>>> import numpy as np
>>> from numpy import linalg as LA
>>> np.set_printoptions(precision=2, suppress=True, linewidth=160, sign=" ")
>>> def tidy(a):
...     return np.round(a, 2) + 0
... 
>>> m1 = np.array([[-0.04, 0.11, 0.0, 0.01, 0.13],
...     [3.89, 5.84, -0.91, 4.94, 0.99],
...     [2.13, 3.96, -3.87, 4.09, 2.03],
...     [5.08, 6.12, 3.9, 3.85, -1.17]])
>>> vec = np.array([6, -6, -8, 5, -4])
>>> h = np.maximum(m1 @ vec, 0)
>>> tidy(h)
array([  0.  ,  16.32,  32.31,   0.  ])
>>> tidy(np.maximum(m1 @ (3 * vec), 0))
array([  0.  ,  48.96,  96.93,   0.  ])
>>> tidy(np.maximum(m1 @ vec, 0) - np.maximum(-m1 @ vec, 0))
array([ -1.37,  16.32,  32.31, -13.51])
>>> LA.matrix_rank(m1, rtol=0.1)
np.int64(2)
>>> LA.cond(m1) > 100
np.True_
>>> U, sig, Vt = LA.svd(m1, full_matrices=False)
>>> (sig > 1e-8).sum()
np.int64(4)
>>> tidy(sig / sig[0])
array([ 1.  ,  0.46,  0.01,  0.01])
>>> U.shape, sig.shape, Vt.shape
((4, 4), (4,), (4, 5))
>>> tidy(Vt @ Vt.T)
array([[ 1.,  0.,  0.,  0.],
       [ 0.,  1.,  0.,  0.],
       [ 0.,  0.,  1.,  0.],
       [ 0.,  0.,  0.,  1.]])
>>> tidy(np.sqrt((sig ** 2).sum())), tidy(LA.norm(m1))
(np.float64(15.04), np.float64(15.04))
>>> np.allclose(U * sig @ Vt, m1)
True
>>> rng = np.random.default_rng(726)
>>> theta = rng.uniform(0, 2 * np.pi, 28)
>>> Q, _ = LA.qr(np.array([[-0.6, -1.2], [0.2, -0.8], [-0.5, -1.3], [0.5, 0.4]]))
>>> data = 3 * np.c_[np.cos(theta), np.sin(theta)] @ Q.T
>>> tidy(data)
array([[ 0.44, -2.52, -0.23, -1.55],
       [ 1.79, -1.01,  1.39, -1.69],
       [-1.8 , -1.26, -1.96,  0.57],
       [ 0.53,  2.57,  1.13,  0.93],
       [ 0.01,  2.62,  0.66,  1.3 ],
       [ 1.53, -1.55,  1.01, -1.8 ],
       [ 1.99,  0.21,  1.87, -1.22],
       [-1.66, -1.57, -1.92,  0.32],
       [-1.99, -0.01, -1.82,  1.32],
       [ 1.73,  1.43,  1.94, -0.44],
       [ 0.53,  2.57,  1.12,  0.93],
       [-0.84,  2.31, -0.19,  1.71],
       [ 1.98, -0.05,  1.8 , -1.35],
       [ 0.61,  2.54,  1.2 ,  0.86],
       [-0.58, -2.55, -1.17, -0.89],
       [-1.96, -0.59, -1.94,  1.01],
       [ 0.14,  2.62,  0.78,  1.22],
       [ 0.15, -2.6 , -0.51, -1.4 ],
       [ 0.49, -2.5 , -0.18, -1.58],
       [ 1.9 ,  0.92,  1.97, -0.81],
       [ 1.06, -2.13,  0.44, -1.77],
       [-1.47, -1.88, -1.82,  0.04],
       [-1.68, -1.53, -1.92,  0.36],
       [-1.13, -2.24, -1.6 , -0.37],
       [ 0.85, -2.3 ,  0.2 , -1.72],
       [ 1.51, -1.59,  0.99, -1.8 ],
       [ 1.99,  0.01,  1.82, -1.32],
       [-1.85, -1.12, -1.97,  0.67]])
>>> # rows and columns are dependent
>>> LA.matrix_rank(data, rtol=0.1)
np.int64(2)
>>> labels = data[:, 2] > np.median(data[:, 2])
>>> u = data[labels].mean(axis=0) - data[~labels].mean(axis=0)
>>> tidy((((data - data.mean(axis=0)) @ u > 0) == labels).mean())
np.float64(0.93)
>>> tidy(u)
array([ 2.17,  2.11,  2.51, -0.39])
>>> labels.astype(int)
array([ 0,  1,  0,  1,  1,  1,  1,  0,  0,  1,  1,  0,  1,  1,  0,  0,  1,  0,  0,  1,  1,  0,  0,  0,  0,  1,  1,  0])
>>> ((data - data.mean(axis=0)) @ u > 0).astype(int)
array([ 0,  1,  0,  1,  1,  1,  1,  0,  0,  1,  1,  1,  1,  1,  0,  0,  1,  0,  0,  1,  0,  0,  0,  0,  0,  1,  1,  0])
>>> feats = np.load("a.npy")
>>> feats
array([[ 1.1, -0.7,  0.4, -0.6, -0.2],
       [-0.4,  0.1,  0.2,  1.4,  1.8],
       [-0.9, -1.1,  1.4,  2.1, -0.2],
       [ 0.2, -0.2, -0.7, -1. , -0.9],
       [-1. ,  0.8, -1.2,  1. , -0.4]])
>>> A2 = feats / LA.norm(feats, axis=1, keepdims=True)
>>> gram = A2 @ A2.T
>>> np.argwhere(np.triu(np.abs(gram) > 0.95, 1))
array([], shape=(0, 2), dtype=int64)
>>> tidy(np.degrees(np.arccos(np.clip(gram[0, 4], -1, 1))))
np.float64(149.24)
>>> tidy(LA.norm(A2, axis=1))
array([ 1.,  1.,  1.,  1.,  1.])
>>> vec = np.array([1, 2, 1, 1, 0])
>>> h = np.maximum(feats @ vec, 0)
>>> feats * (h > 1e-9)[:, None]
array([[ 0. , -0. ,  0. , -0. , -0. ],
       [-0.4,  0.1,  0.2,  1.4,  1.8],
       [-0.9, -1.1,  1.4,  2.1, -0.2],
       [ 0. , -0. , -0. , -0. , -0. ],
       [-1. ,  0.8, -1.2,  1. , -0.4]])
>>> tidy(np.maximum(feats @ vec, 0) - np.maximum(-feats @ vec, 0))
array([-0.5,  1.4,  0.4, -1.9,  0.4])
>>> np.flatnonzero(h > 1e-9)
array([ 1,  2,  4])
>>> vec = np.array([1, 2, 0, 1, 1])
>>> rhs = feats @ vec
>>> coef, lr = np.zeros(5), 1 / LA.norm(feats, 2) ** 2
>>> for i in range(15):
...     coef -= lr * feats.T @ (feats @ coef - rhs)
...     if i % 5 == 0: print(i, round(LA.norm(feats @ coef - rhs), 2))
... 
0 2.46
5 0.75
10 0.62
>>> tidy(LA.cond(feats))
np.float64(9.93)
>>> tidy(coef)
array([ 0.05,  0.98, -0.39,  0.4 ,  1.46])
>>> Q, R = LA.qr(feats)
>>> np.trace(Q @ Q.T)
np.float64(5.0)
>>> tidy(abs(R[0, 0])), tidy(LA.norm(feats[:, 0]))
(np.float64(1.79), np.float64(1.79))
>>> Q.shape, R.shape
((5, 5), (5, 5))
>>> tidy(R)
array([[-1.79,  0.37, -0.09,  2.4 ,  0.3 ],
       [ 0.  ,  1.5 , -1.72, -1.09,  0.19],
       [ 0.  ,  0.  ,  1.06,  0.78,  1.39],
       [ 0.  ,  0.  ,  0.  , -1.08, -1.04],
       [ 0.  ,  0.  ,  0.  ,  0.  , -1.07]])
>>> labels = rng.permutation(5)
>>> labels
array([ 0,  2,  4,  3,  1])
>>> A2 = R[labels][:, labels]
>>> tidy(np.diag(A2))
array([-1.79,  1.06, -1.07, -1.08,  1.5 ])
>>> np.allclose(A2, R)
False
>>> J = np.loadtxt("mat.csv", delimiter=",")
>>> J
array([[ 0.,  0.,  1.,  0.],
       [ 0.,  0.,  1.,  0.],
       [ 1.,  1.,  0.,  1.],
       [ 0.,  0.,  1.,  0.]])
>>> w, V = LA.eigh(J)
>>> vec = np.array([-5, -3, 3, 5])
>>> tidy(V * np.maximum(w, 0) @ V.T)
array([[ 0.29,  0.29,  0.5 ,  0.29],
       [ 0.29,  0.29,  0.5 ,  0.29],
       [ 0.5 ,  0.5 ,  0.87,  0.5 ],
       [ 0.29,  0.29,  0.5 ,  0.29]])
>>> tidy(LA.det(J.T))
np.float64(0.0)
>>> tidy(LA.eigvals(J))
array([-1.73,  0.  ,  1.73,  0.  ])
>>> np.einsum("ij,ji->", J, J)
np.float64(6.0)
>>> tidy(LA.det(J[::-1]))
np.float64(0.0)
>>> np.kron(np.eye(2, dtype=int), J)
array([[ 0.,  0.,  1.,  0.,  0.,  0.,  0.,  0.],
       [ 0.,  0.,  1.,  0.,  0.,  0.,  0.,  0.],
       [ 1.,  1.,  0.,  1.,  0.,  0.,  0.,  0.],
       [ 0.,  0.,  1.,  0.,  0.,  0.,  0.,  0.],
       [ 0.,  0.,  0.,  0.,  0.,  0.,  1.,  0.],
       [ 0.,  0.,  0.,  0.,  0.,  0.,  1.,  0.],
       [ 0.,  0.,  0.,  0.,  1.,  1.,  0.,  1.],
       [ 0.,  0.,  0.,  0.,  0.,  0.,  1.,  0.]])
>>> np.argsort(-LA.norm(J, axis=0).round(6), kind="stable")[:3]
array([ 2,  0,  1])
>>> [round(float(x), 2) for x in LA.svd(J, compute_uv=False)[:3]]
[1.73, 1.73, 0.0]
>>> mat = np.loadtxt("layer15.csv", delimiter=",")
>>> mat
array([[ 0.,  0.,  0.,  1.,  0.,  0.],
       [ 0.,  1.,  0.,  0.,  0.,  0.],
       [ 0.,  0.,  0.,  0.,  1.,  0.],
       [ 0.,  0.,  1.,  0.,  0.,  0.],
       [ 1.,  0.,  0.,  0.,  0.,  0.],
       [ 0.,  0.,  0.,  0.,  0.,  1.]])
>>> # columns are unit length and at right angles
>>> (LA.matrix_power((mat != 0) + (mat.T != 0) + np.eye(6), 6) > 0).astype(int)
array([[ 1,  0,  1,  1,  1,  0],
       [ 0,  1,  0,  0,  0,  0],
       [ 1,  0,  1,  1,  1,  0],
       [ 1,  0,  1,  1,  1,  0],
       [ 1,  0,  1,  1,  1,  0],
       [ 0,  0,  0,  0,  0,  1]])
>>> np.flatnonzero(LA.matrix_power((mat != 0) + (mat.T != 0) + np.eye(6), 6)[2])
array([ 0,  2,  3,  4])
>>> (mat != 0).astype(int)
array([[ 0,  0,  0,  1,  0,  0],
       [ 0,  1,  0,  0,  0,  0],
       [ 0,  0,  0,  0,  1,  0],
       [ 0,  0,  1,  0,  0,  0],
       [ 1,  0,  0,  0,  0,  0],
       [ 0,  0,  0,  0,  0,  1]])
>>> u = np.array([3, 9, 2, 7, 3, 3])
>>> A2 = mat + np.outer(u, np.eye(6)[1])
>>> LA.matrix_rank(LA.inv(A2) - LA.inv(mat), tol=1e-8)
np.int64(1)
>>> Q, _ = LA.qr(np.array([[-0.4, 1.5, 1.0, -2.0, 0.9],
...     [-1.1, -1.2, -1.8, 0.9, -0.4],
...     [1.0, 0.3, -0.4, 0.0, -0.2],
...     [1.3, -0.9, 0.7, 0.7, 0.8],
...     [-1.1, 0.6, 1.1, 0.7, -1.0]]))
>>> w = np.array([1, -4, 5, 0, 5])
>>> F = Q @ np.diag(w) @ Q.T
>>> tidy(F)
array([[-0.49,  3.  ,  0.56,  1.8 ,  0.17],
       [ 3.  ,  0.51,  2.32, -0.81,  0.55],
       [ 0.56,  2.32,  2.42,  0.07, -1.15],
       [ 1.8 , -0.81,  0.07,  2.65,  2.17],
       [ 0.17,  0.55, -1.15,  2.17,  1.9 ]])
>>> A2 = np.array([[2, 0], [2, 0]])
>>> C = np.kron(A2, F)
>>> tidy(LA.norm(C, 2)), tidy(LA.norm(A2, 2) * LA.norm(F, 2))
(np.float64(14.14), np.float64(14.14))
>>> C.shape
(10, 10)
>>> u = np.array([1, 0])
>>> tidy(np.cross(F[1, :3], F[0, :3]))
array([-6.68, -2.82,  9.28])
>>> tidy(np.convolve(F[1], u))
array([ 3.  ,  0.51,  2.32, -0.81,  0.55,  0.  ])
>>> theta = np.deg2rad(30)
>>> arr = np.eye(5)
>>> arr[np.ix_([0, 4], [0, 4])] = [[np.cos(theta), -np.sin(theta)], [np.sin(theta), np.cos(theta)]]
>>> tidy(arr)
array([[ 0.87,  0.  ,  0.  ,  0.  , -0.5 ],
       [ 0.  ,  1.  ,  0.  ,  0.  ,  0.  ],
       [ 0.  ,  0.  ,  1.  ,  0.  ,  0.  ],
       [ 0.  ,  0.  ,  0.  ,  1.  ,  0.  ],
       [ 0.5 ,  0.  ,  0.  ,  0.  ,  0.87]])
>>> # 4 groups of indices that never mix
>>> Q = arr.astype(float).copy()
>>> for j in range(5):
...     Q[:, j] -= Q[:, :j] @ (Q[:, :j].T @ Q[:, j])
...     Q[:, j] /= LA.norm(Q[:, j])
... 
>>> tidy(Q)
array([[ 0.87,  0.  ,  0.  ,  0.  , -0.5 ],
       [ 0.  ,  1.  ,  0.  ,  0.  ,  0.  ],
       [ 0.  ,  0.  ,  1.  ,  0.  ,  0.  ],
       [ 0.  ,  0.  ,  0.  ,  1.  ,  0.  ],
       [ 0.5 ,  0.  ,  0.  ,  0.  ,  0.87]])
>>> tidy(Q.T @ arr)
array([[ 1.,  0.,  0.,  0.,  0.],
       [ 0.,  1.,  0.,  0.,  0.],
       [ 0.,  0.,  1.,  0.,  0.],
       [ 0.,  0.,  0.,  1.,  0.],
       [ 0.,  0.,  0.,  0.,  1.]])
>>> U, sig, Vt = LA.svd(data)
>>> V = Vt[:(sig > 1e-8).sum()]
>>> vec = data[17] + 5 * data[15] + rng.integers(2) * np.eye(4)[3]
>>> tidy(vec)
array([ -9.66,  -5.53, -10.23,   4.67])
>>> tidy(LA.norm(vec - V.T @ V @ vec))
np.float64(0.8)
>>> tidy(V.T @ V)
array([[ 0.44,  0.03,  0.41, -0.28],
       [ 0.03,  0.76,  0.22,  0.36],
       [ 0.41,  0.22,  0.43, -0.16],
       [-0.28,  0.36, -0.16,  0.36]])
>>> LA.matrix_rank(np.vstack([data, vec]))
np.int64(3)
>>> np.allclose(V.T @ V @ vec, vec)
False
>>> tidy(arr - arr[0])
array([[ 0.  ,  0.  ,  0.  ,  0.  ,  0.  ],
       [-0.87,  1.  ,  0.  ,  0.  ,  0.5 ],
       [-0.87,  0.  ,  1.  ,  0.  ,  0.5 ],
       [-0.87,  0.  ,  0.  ,  1.  ,  0.5 ],
       [-0.37,  0.  ,  0.  ,  0.  ,  1.37]])
>>> tidy(LA.norm(arr))
np.float64(2.24)
>>> np.count_nonzero(arr)
np.int64(7)
>>> tidy(LA.eigvals(arr).sum().real)
np.float64(4.73)
>>> tidy(LA.det(2 * arr)), tidy(LA.det(arr))
(np.float64(32.0), np.float64(1.0))
>>> tidy(np.einsum("ii->", arr))
np.float64(4.73)
>>> tidy(LA.det(arr.T))
np.float64(1.0)
>>> (arr != 0).astype(int)
array([[ 1,  0,  0,  0,  1],
       [ 0,  1,  0,  0,  0],
       [ 0,  0,  1,  0,  0],
       [ 0,  0,  0,  1,  0],
       [ 1,  0,  0,  0,  1]])
>>> tidy(arr @ arr)
array([[ 0.5 ,  0.  ,  0.  ,  0.  , -0.87],
       [ 0.  ,  1.  ,  0.  ,  0.  ,  0.  ],
       [ 0.  ,  0.  ,  1.  ,  0.  ,  0.  ],
       [ 0.  ,  0.  ,  0.  ,  1.  ,  0.  ],
       [ 0.87,  0.  ,  0.  ,  0.  ,  0.5 ]])
>>> tidy(LA.det(arr))
np.float64(1.0)
>>> np.flatnonzero(LA.matrix_power((arr != 0) + (arr.T != 0) + np.eye(5), 5)[3])
array([ 3])
>>> A = np.load("w.npy")
>>> A
array([[ 2,  0,  2,  0,  2,  0],
       [-2,  0, -2,  0, -2,  0],
       [ 2,  0,  2,  0,  2,  0],
       [ 2,  0,  2,  0,  2,  0],
       [-2,  0, -2,  0, -2,  0],
       [ 2,  0,  2,  0,  2,  0]])
>>> U, sig, Vt = LA.svd(A)
>>> V = Vt[:(sig > 1e-8).sum()]
>>> vec = A[4] + 5 * A[5] + rng.integers(2) * np.eye(6)[5]
>>> vec
array([ 8.,  0.,  8.,  0.,  8.,  0.])
>>> tidy(np.diag(V.T @ V))
array([ 0.33,  0.  ,  0.33,  0.  ,  0.33,  0.  ])
>>> LA.matrix_rank(np.vstack([A, vec]))
np.int64(1)
>>> np.allclose(V.T @ V @ vec, vec)
True
